$ python3 -q
>>> import numpy as np
>>> np.set_printoptions(suppress=True, linewidth=160)
>>> M = np.load("sample11.npy")
>>> print(M)
[[ 0.185 -1.153  0.257 -1.296 -0.46 ]
 [ 0.471 -1.834  1.601 -0.557 -1.416]
 [ 0.68  -2.027  0.298 -1.573 -0.847]
 [-0.59  -0.636 -0.656  0.542 -0.127]
 [-0.145 -0.324 -1.337 -0.068  0.781]
 [-0.899  1.091 -2.592  0.524  0.807]]
>>> B = np.c_[M[:, :4] @ np.array([[2, 0, 2, 1], [2, 1, 0, 1], [1, 1, 1, 0], [2, 2, 2, 2]]), np.array([2, -1, 1, 0, 0, -1])]
>>> print(B.round(3))
[[-4.271 -3.488 -1.965 -3.56   2.   ]
 [-2.239 -1.347  1.429 -2.477 -1.   ]
 [-5.542 -4.875 -1.488 -4.493  1.   ]
 [-2.024 -0.208 -0.752 -0.142  0.   ]
 [-2.411 -1.797 -1.763 -0.605  0.   ]
 [-1.16  -0.453 -3.342  1.24  -1.   ]]
>>> print(np.round(np.linalg.norm(np.linalg.qr(M)[0].T @ B, axis=0) ** 2 / ((B ** 2).sum(axis=0) + 1e-12), 3))
[1.    1.    1.    1.    0.866]
>>> print(np.round(np.linalg.lstsq(M, B[:, 0])[0], 3) + 0)
[2. 2. 1. 2. 0.]
>>> r0, r1 = M[1], M[0]
>>> print(round(r0 @ r0, 3))
8.464
>>> pr = (r0 @ r1) / (r0 @ r0) * r0
>>> print(np.round(r1 - pr, 3))
[-0.037 -0.289 -0.497 -1.034  0.207]
>>> print(np.round(M.sum(axis=0), 3))
[-0.298 -4.883 -2.429 -2.428 -1.262]
>>> print(np.round(M.sum(axis=1), 3))
[-2.467 -1.735 -3.469 -1.467 -1.093 -1.069]
>>> print(M.shape)
(6, 5)
>>> print(np.unravel_index(np.abs(M).argmax(), M.shape))
(np.int64(5), np.int64(2))
>>> mat = np.maximum(np.array([[2, 4],
...     [4, 4],
...     [5, 1],
...     [2, 2],
...     [3, 3],
...     [4, 4],
...     [1, 2],
...     [1, 4],
...     [5, 1],
...     [5, 3],
...     [2, 1],
...     [1, 3],
...     [3, 1],
...     [2, 1],
...     [2, 0],
...     [5, 3],
...     [4, 0],
...     [2, 2],
...     [3, 2],
...     [3, 1],
...     [2, 2],
...     [2, 5],
...     [5, 0],
...     [4, 4],
...     [3, 3],
...     [4, 0],
...     [4, 0],
...     [3, 3],
...     [5, 5],
...     [2, 4],
...     [1, 1],
...     [4, 4],
...     [5, 3],
...     [1, 4],
...     [4, 5],
...     [5, 4],
...     [1, 0],
...     [2, 5],
...     [4, 1],
...     [4, 2],
...     [2, 3],
...     [3, 4],
...     [3, 3]]) @ np.array([[2, 2, -2, -2], [-2, -1, 0, 0]]) + np.array([2, 4, -6, -3]), 0)
>>> print(mat)
[[ 0  4  0  0]
 [ 2  8  0  0]
 [10 13  0  0]
 [ 2  6  0  0]
 [ 2  7  0  0]
 [ 2  8  0  0]
 [ 0  4  0  0]
 [ 0  2  0  0]
 [10 13  0  0]
 [ 6 11  0  0]
 [ 4  7  0  0]
 [ 0  3  0  0]
 [ 6  9  0  0]
 [ 4  7  0  0]
 [ 6  8  0  0]
 [ 6 11  0  0]
 [10 12  0  0]
 [ 2  6  0  0]
 [ 4  8  0  0]
 [ 6  9  0  0]
 [ 2  6  0  0]
 [ 0  3  0  0]
 [12 14  0  0]
 [ 2  8  0  0]
 [ 2  7  0  0]
 [10 12  0  0]
 [10 12  0  0]
 [ 2  7  0  0]
 [ 2  9  0  0]
 [ 0  4  0  0]
 [ 2  5  0  0]
 [ 2  8  0  0]
 [ 6 11  0  0]
 [ 0  2  0  0]
 [ 0  7  0  0]
 [ 4 10  0  0]
 [ 4  6  0  0]
 [ 0  3  0  0]
 [ 8 11  0  0]
 [ 6 10  0  0]
 [ 0  5  0  0]
 [ 0  6  0  0]
 [ 2  7  0  0]]
>>> left, s, VT = np.linalg.svd(mat)
>>> print(np.argmax(s[:-1] / (s[1:] + 1e-6)) + 1)
2
>>> B = left[:, :2] @ np.diag(s[:2]) @ VT[:2]
>>> print(np.linalg.matrix_rank(B))
2
>>> print(np.round(np.abs(mat - B).max(), 3))
0.0
